$ python3 -q
>>> import numpy as np
>>> import numpy.linalg as la
>>> np.set_printoptions(suppress=True, linewidth=120)
>>> def rd(a):
...     return np.round(a, 2) + 0
... 
>>> mat = np.loadtxt("x.csv", delimiter=",")
>>> mat
array([[0., 0., 0., 1., 0., 0., 0., 0., 0., 0., 0.],
       [0., 0., 0., 0., 0., 0., 1., 0., 0., 0., 0.],
       [0., 0., 0., 0., 0., 0., 0., 0., 0., 0., 1.],
       [0., 0., 0., 0., 1., 0., 0., 0., 0., 0., 0.],
       [0., 0., 1., 0., 0., 0., 0., 0., 0., 0., 0.],
       [0., 1., 0., 0., 0., 0., 0., 0., 0., 0., 0.],
       [1., 0., 0., 0., 0., 0., 0., 0., 0., 0., 0.],
       [0., 0., 0., 0., 0., 0., 0., 1., 0., 0., 0.],
       [0., 0., 0., 0., 0., 0., 0., 0., 1., 0., 0.],
       [0., 0., 0., 0., 0., 0., 0., 0., 0., 1., 0.],
       [0., 0., 0., 0., 0., 1., 0., 0., 0., 0., 0.]])
>>> rd(la.matrix_power(mat, 2))
array([[0., 0., 0., 0., 1., 0., 0., 0., 0., 0., 0.],
       [1., 0., 0., 0., 0., 0., 0., 0., 0., 0., 0.],
       [0., 0., 0., 0., 0., 1., 0., 0., 0., 0., 0.],
       [0., 0., 1., 0., 0., 0., 0., 0., 0., 0., 0.],
       [0., 0., 0., 0., 0., 0., 0., 0., 0., 0., 1.],
       [0., 0., 0., 0., 0., 0., 1., 0., 0., 0., 0.],
       [0., 0., 0., 1., 0., 0., 0., 0., 0., 0., 0.],
       [0., 0., 0., 0., 0., 0., 0., 1., 0., 0., 0.],
       [0., 0., 0., 0., 0., 0., 0., 0., 1., 0., 0.],
       [0., 0., 0., 0., 0., 0., 0., 0., 0., 1., 0.],
       [0., 1., 0., 0., 0., 0., 0., 0., 0., 0., 0.]])
>>> mat.sum(axis=1)
array([1., 1., 1., 1., 1., 1., 1., 1., 1., 1., 1.])
>>> rd(np.sort(np.abs(la.eigvals(mat)))[::-1])
array([1., 1., 1., 1., 1., 1., 1., 1., 1., 1., 1.])
>>> pr = np.eye(11)[3]
>>> for _ in range(4):
...     pr = pr @ mat
...     print(pr.round(2))
... 
[0. 0. 0. 0. 1. 0. 0. 0. 0. 0. 0.]
[0. 0. 1. 0. 0. 0. 0. 0. 0. 0. 0.]
[0. 0. 0. 0. 0. 0. 0. 0. 0. 0. 1.]
[0. 0. 0. 0. 0. 1. 0. 0. 0. 0. 0.]
>>> rng = np.random.default_rng(601877)
>>> z = rng.permutation(11)
>>> out = mat[:, z] * rng.choice([-1, 1], 11)
>>> out
array([[-0., -1.,  0., -0., -0., -0.,  0.,  0., -0.,  0., -0.],
       [-0., -0.,  0., -0., -1., -0.,  0.,  0., -0.,  0., -0.],
       [-0., -0.,  0., -0., -0., -0.,  1.,  0., -0.,  0., -0.],
       [-0., -0.,  0., -0., -0., -0.,  0.,  0., -1.,  0., -0.],
       [-0., -0.,  1., -0., -0., -0.,  0.,  0., -0.,  0., -0.],
       [-0., -0.,  0., -0., -0., -0.,  0.,  0., -0.,  1., -0.],
       [-0., -0.,  0., -0., -0., -0.,  0.,  0., -0.,  0., -1.],
       [-1., -0.,  0., -0., -0., -0.,  0.,  0., -0.,  0., -0.],
       [-0., -0.,  0., -0., -0., -0.,  0.,  1., -0.,  0., -0.],
       [-0., -0.,  0., -1., -0., -0.,  0.,  0., -0.,  0., -0.],
       [-0., -0.,  0., -0., -0., -1.,  0.,  0., -0.,  0., -0.]])
>>> U, _, vt = la.svd(mat.T @ out)
>>> rd(la.lstsq(mat, out)[0])
array([[ 0.,  0.,  0.,  0.,  0.,  0.,  0.,  0.,  0.,  0., -1.],
       [ 0.,  0.,  0.,  0.,  0.,  0.,  0.,  0.,  0.,  1.,  0.],
       [ 0.,  0.,  1.,  0.,  0.,  0.,  0.,  0.,  0.,  0.,  0.],
       [ 0., -1.,  0.,  0.,  0.,  0.,  0.,  0.,  0.,  0.,  0.],
       [ 0.,  0.,  0.,  0.,  0.,  0.,  0.,  0., -1.,  0.,  0.],
       [ 0.,  0.,  0.,  0.,  0., -1.,  0.,  0.,  0.,  0.,  0.],
       [ 0.,  0.,  0.,  0., -1.,  0.,  0.,  0.,  0.,  0.,  0.],
       [-1.,  0.,  0.,  0.,  0.,  0.,  0.,  0.,  0.,  0.,  0.],
       [ 0.,  0.,  0.,  0.,  0.,  0.,  0.,  1.,  0.,  0.,  0.],
       [ 0.,  0.,  0., -1.,  0.,  0.,  0.,  0.,  0.,  0.,  0.],
       [ 0.,  0.,  0.,  0.,  0.,  0.,  1.,  0.,  0.,  0.,  0.]])
>>> U @ vt
array([[ 0.,  0.,  0.,  0.,  0.,  0.,  0.,  0.,  0.,  0., -1.],
       [ 0.,  0.,  0.,  0.,  0.,  0.,  0.,  0.,  0.,  1.,  0.],
       [ 0.,  0.,  1.,  0.,  0.,  0.,  0.,  0.,  0.,  0.,  0.],
       [ 0., -1.,  0.,  0.,  0.,  0.,  0.,  0.,  0.,  0.,  0.],
       [ 0.,  0.,  0.,  0.,  0.,  0.,  0.,  0., -1.,  0.,  0.],
       [ 0.,  0.,  0.,  0.,  0., -1.,  0.,  0.,  0.,  0.,  0.],
       [ 0.,  0.,  0.,  0., -1.,  0.,  0.,  0.,  0.,  0.,  0.],
       [-1.,  0.,  0.,  0.,  0.,  0.,  0.,  0.,  0.,  0.,  0.],
       [ 0.,  0.,  0.,  0.,  0.,  0.,  0.,  1.,  0.,  0.,  0.],
       [ 0.,  0.,  0., -1.,  0.,  0.,  0.,  0.,  0.,  0.,  0.],
       [ 0.,  0.,  0.,  0.,  0.,  0.,  1.,  0.,  0.,  0.,  0.]])
>>> z = rng.permutation(11)
>>> z
array([ 2,  7,  0, 10,  3,  1,  6,  8,  4,  9,  5])
>>> out = mat[z][:, z]
>>> np.diag(out)
array([0., 1., 0., 0., 0., 0., 0., 1., 0., 1., 0.])
>>> out
array([[0., 0., 0., 1., 0., 0., 0., 0., 0., 0., 0.],
       [0., 1., 0., 0., 0., 0., 0., 0., 0., 0., 0.],
       [0., 0., 0., 0., 1., 0., 0., 0., 0., 0., 0.],
       [0., 0., 0., 0., 0., 0., 0., 0., 0., 0., 1.],
       [0., 0., 0., 0., 0., 0., 0., 0., 1., 0., 0.],
       [0., 0., 0., 0., 0., 0., 1., 0., 0., 0., 0.],
       [0., 0., 1., 0., 0., 0., 0., 0., 0., 0., 0.],
       [0., 0., 0., 0., 0., 0., 0., 1., 0., 0., 0.],
       [1., 0., 0., 0., 0., 0., 0., 0., 0., 0., 0.],
       [0., 0., 0., 0., 0., 0., 0., 0., 0., 1., 0.],
       [0., 0., 0., 0., 0., 1., 0., 0., 0., 0., 0.]])
>>> J = rng.normal(size=(41, 12)) + 5 * np.array([3, 2, 2, 3, 3, 1, -3, 2, -3, 3, -2, -1])
>>> rd(J)
array([[ 14.54,   9.07,  10.07,  14.85,  14.86,   4.13, -14.19,  10.73, -13.33,  15.07,  -9.58,  -4.85],
       [ 15.8 ,  10.51,  12.33,  14.93,  14.98,   4.66, -14.45,  11.2 , -15.84,  15.63,  -8.99,  -4.54],
       [ 14.88,   9.44,   9.18,  15.99,  14.64,   3.35, -16.01,  11.11, -12.8 ,  14.27,  -9.73,  -5.7 ],
       [ 13.36,  10.11,   9.22,  14.92,  15.14,   3.85, -15.35,   9.94, -16.68,  16.98,  -8.33,  -3.79],
       [ 15.24,  11.02,  11.23,  14.76,  15.04,   5.62, -15.68,   9.46, -14.  ,  13.96, -10.93,  -3.11],
       [ 14.3 ,  10.79,   9.32,  14.04,  14.38,   4.12, -17.66,   8.56, -13.39,  12.48,  -8.6 ,  -5.06],
       [ 14.91,  10.22,   9.51,  15.32,  15.5 ,   3.75, -14.33,   9.71, -16.31,  15.26,  -9.81,  -4.17],
       [ 14.74,   8.85,  10.01,  15.46,  15.75,   6.38, -14.59,  11.86, -13.18,  14.66, -11.37,  -5.2 ],
       [ 16.4 ,  10.71,   9.81,  14.45,  14.92,   5.9 , -14.27,   8.73, -14.47,  14.83,  -9.23,  -7.38],
       [ 14.9 ,   8.91,  10.29,  14.83,  15.38,   3.88, -15.29,  10.68, -15.11,  15.45, -10.44,  -2.89],
       [ 15.58,   8.47,  10.11,  15.72,  14.21,   4.73, -15.1 ,  10.55, -15.25,  15.66,  -9.33,  -4.34],
       [ 15.73,  10.62,   9.74,  15.8 ,  13.77,   3.92, -14.43,  10.27, -14.03,  14.97, -10.51,  -5.63],
       [ 13.23,  10.43,  11.26,  15.36,  15.91,   3.95, -17.23,   9.3 , -13.21,  15.54, -11.01,  -5.22],
       [ 16.54,  11.39,   9.8 ,  14.12,  14.27,   3.05, -15.09,  11.29, -15.36,  12.95,  -9.46,  -5.26],
       [ 14.31,   9.87,  10.67,  14.04,  14.32,   3.97, -15.46,  12.  , -16.25,  15.75,  -6.92,  -5.44],
       [ 13.12,  10.69,  11.29,  15.11,  14.31,   5.26, -15.72,   8.29, -15.57,  15.75, -10.83,  -4.01],
       [ 12.85,  11.52,   8.9 ,  15.38,  14.76,   4.22, -13.88,  11.03, -16.31,  14.72, -10.27,  -5.74],
       [ 14.99,   9.38,  11.17,  15.6 ,  15.39,   4.04, -15.68,   9.53, -15.43,  13.73,  -9.38,  -5.97],
       [ 15.07,  10.32,  10.61,  14.25,  13.22,   3.85, -15.57,   9.8 , -15.29,  15.5 , -12.03,  -5.9 ],
       [ 15.52,  10.51,   9.55,  14.55,  15.26,   4.17, -15.54,   9.42, -15.23,  14.58,  -9.97,  -6.17],
       [ 14.99,  10.91,  11.29,  13.72,  15.32,   3.57, -15.07,  10.5 , -16.55,  14.65, -11.78,  -2.95],
       [ 14.82,   9.86,   9.17,  15.22,  14.09,   4.  , -12.88,  11.31, -16.18,  13.68, -10.5 ,  -5.19],
       [ 15.56,  11.53,  10.42,  14.84,  16.04,   6.08, -15.09,   8.82, -14.62,  12.94,  -9.45,  -6.16],
       [ 14.15,   9.19,   9.7 ,  15.55,  13.89,   4.84, -13.47,  10.81, -16.49,  15.54,  -8.98,  -4.9 ],
       [ 16.02,  10.75,   9.01,  13.49,  16.31,   4.23, -16.39,  10.22, -15.31,  14.67, -10.29,  -6.08],
       [ 16.17,  10.69,   8.45,  14.88,  15.16,   4.8 , -13.95,  10.29, -13.26,  12.91,  -8.61,  -4.85],
       [ 14.93,   8.48,   9.15,  14.61,  17.16,   5.46, -15.35,   9.12, -15.73,  14.  , -11.05,  -2.74],
       [ 13.4 ,  10.05,  10.74,  13.94,  15.91,   5.94, -14.97,  12.3 , -15.32,  15.38, -10.6 ,  -5.4 ],
       [ 14.88,  10.56,  10.7 ,  15.31,  16.17,   3.68, -15.02,   9.78, -14.4 ,  15.21,  -8.12,  -5.52],
       [ 16.29,   8.96,   9.55,  14.7 ,  14.6 ,   5.68, -15.33,   9.7 , -13.97,  14.86,  -8.06,  -5.06],
       [ 15.1 ,   8.61,   9.3 ,  14.5 ,  12.76,   4.65, -14.11,  10.94, -16.64,  14.66, -11.29,  -4.14],
       [ 14.82,  10.37,   8.32,  13.5 ,  13.63,   5.43, -15.77,  10.19, -14.16,  13.01, -11.84,  -3.91],
       [ 15.31,  11.06,  10.32,  14.42,  15.69,   5.24, -14.68,  10.15, -16.16,  16.26, -11.97,  -3.75],
       [ 14.36,  11.06,  10.01,  13.78,  14.01,   4.96, -14.58,  10.14, -15.36,  15.9 , -10.3 ,  -6.39],
       [ 14.31,  10.19,  11.18,  14.29,  13.  ,   5.04, -15.89,  10.36, -12.76,  16.32,  -9.55,  -3.9 ],
       [ 14.35,  11.69,  11.11,  16.49,  13.38,   4.8 , -14.26,   8.3 , -17.51,  14.53,  -9.74,  -3.69],
       [ 15.61,  10.2 ,  10.11,  14.57,  15.88,   4.31, -14.75,  10.15, -16.04,  15.21,  -9.82,  -7.25],
       [ 15.64,   9.78,  10.51,  15.84,  14.09,   4.65, -17.17,  10.  , -15.06,  13.83, -10.51,  -4.07],
       [ 14.36,  10.31,  10.62,  15.34,  15.8 ,   2.94, -12.1 ,  10.84, -13.65,  14.23, -12.14,  -7.07],
       [ 15.21,   9.63,   9.38,  15.25,  17.27,   5.59, -15.53,  10.55, -14.3 ,  15.59,  -9.4 ,  -5.87],
       [ 14.8 ,  11.6 ,  10.17,  13.38,  15.51,   4.83, -16.51,  10.69, -16.06,  14.96,  -9.76,  -5.27]])
>>> Ac = J - J.mean(axis=0)
>>> evecs = la.svd(Ac)[2][:1]
>>> out = Ac - Ac @ evecs.T @ evecs
>>> rd(out.std(axis=0))
array([0.79, 0.88, 0.83, 0.73, 0.99, 0.83, 1.03, 0.93, 0.76, 0.85, 1.13, 0.97])
>>> rd(np.diag(evecs.T @ evecs))
array([0.07, 0.  , 0.03, 0.  , 0.04, 0.  , 0.05, 0.01, 0.43, 0.14, 0.05, 0.18])
>>> la.norm(out, axis=1).round(6).argmax()
np.int64(38)
>>> rd(la.norm(out) / la.norm(Ac))
np.float64(0.91)
